$ python3 -q
>>> import numpy as np
>>> np.set_printoptions(precision=2, suppress=True, linewidth=100, legacy="1.25")
>>> rd = lambda a: np.round(a, 2) + 0
>>> F = np.load("sample5.npy")
>>> F
array([[ 2.01,  0.08, -1.1 ,  1.96],
       [ 2.08,  0.09, -0.98,  1.83],
       [ 1.89,  0.03, -0.97,  2.05],
       [ 2.04,  0.07, -1.01,  1.99],
       [ 2.  , -0.1 , -1.08,  1.81],
       [ 1.91, -0.08, -0.86,  2.1 ],
       [-2.02, -1.99, -0.97,  0.86],
       [-1.91, -2.13, -0.9 ,  0.93],
       [-2.16, -1.98, -0.94,  0.82],
       [-1.89, -1.97, -0.97,  1.09],
       [-2.16, -2.09, -1.07,  0.85],
       [-2.04, -1.94, -1.  ,  1.17],
       [-1.99, -1.01, -2.91, -0.9 ],
       [-2.19, -0.91, -2.97, -1.03],
       [-1.85, -1.02, -2.9 , -1.14],
       [-2.03, -0.94, -2.96, -0.97],
       [-1.93, -0.91, -2.89, -1.21],
       [-2.18, -0.94, -3.  , -1.15]])
>>> Xc = F - F.mean(axis=0)
>>> U, s, vt = np.linalg.svd(Xc, full_matrices=False)
>>> np.abs(vt[0]).argmax()
0
>>> rd(s)
array([9.84, 4.91, 0.42, 0.23])
>>> rd(Xc.mean(axis=0))
array([0., 0., 0., 0.])
>>> (np.sign(U[:, 0]) == np.sign(U[0, 0])).astype(int)
array([1, 1, 1, 1, 1, 1, 0, 0, 0, 0, 0, 0, 0, 0, 0, 0, 0, 0])
>>> np.linalg.matrix_rank(Xc)
4
>>> np.argsort(-np.linalg.norm(F, axis=0).round(6), kind="stable")[:3]
array([0, 2, 3])
>>> rd(np.linalg.norm(F, 2) / np.linalg.norm(F))
0.8
>>> rd(np.abs(np.linalg.svd(F)[2][-1]))
array([0.49, 0.74, 0.07, 0.45])
>>> [round(float(x), 2) for x in np.linalg.svd(F, compute_uv=False)[:3]]
[11.37, 6.99, 4.9]
>>> basis = F[[1, 14]].astype(float)
>>> for _ in range(6):
...     z = np.linalg.norm(F[:, None] - basis, axis=-1).argmin(axis=1)
...     basis = np.array([F[z == j].mean(axis=0) for j in range(2)])
... 
>>> z
array([0, 0, 0, 0, 0, 0, 1, 1, 1, 1, 1, 1, 1, 1, 1, 1, 1, 1])
>>> np.bincount(z)
array([ 6, 12])
>>> rd(basis[1] - basis[0])
array([-4.02, -1.5 , -0.96, -2.01])
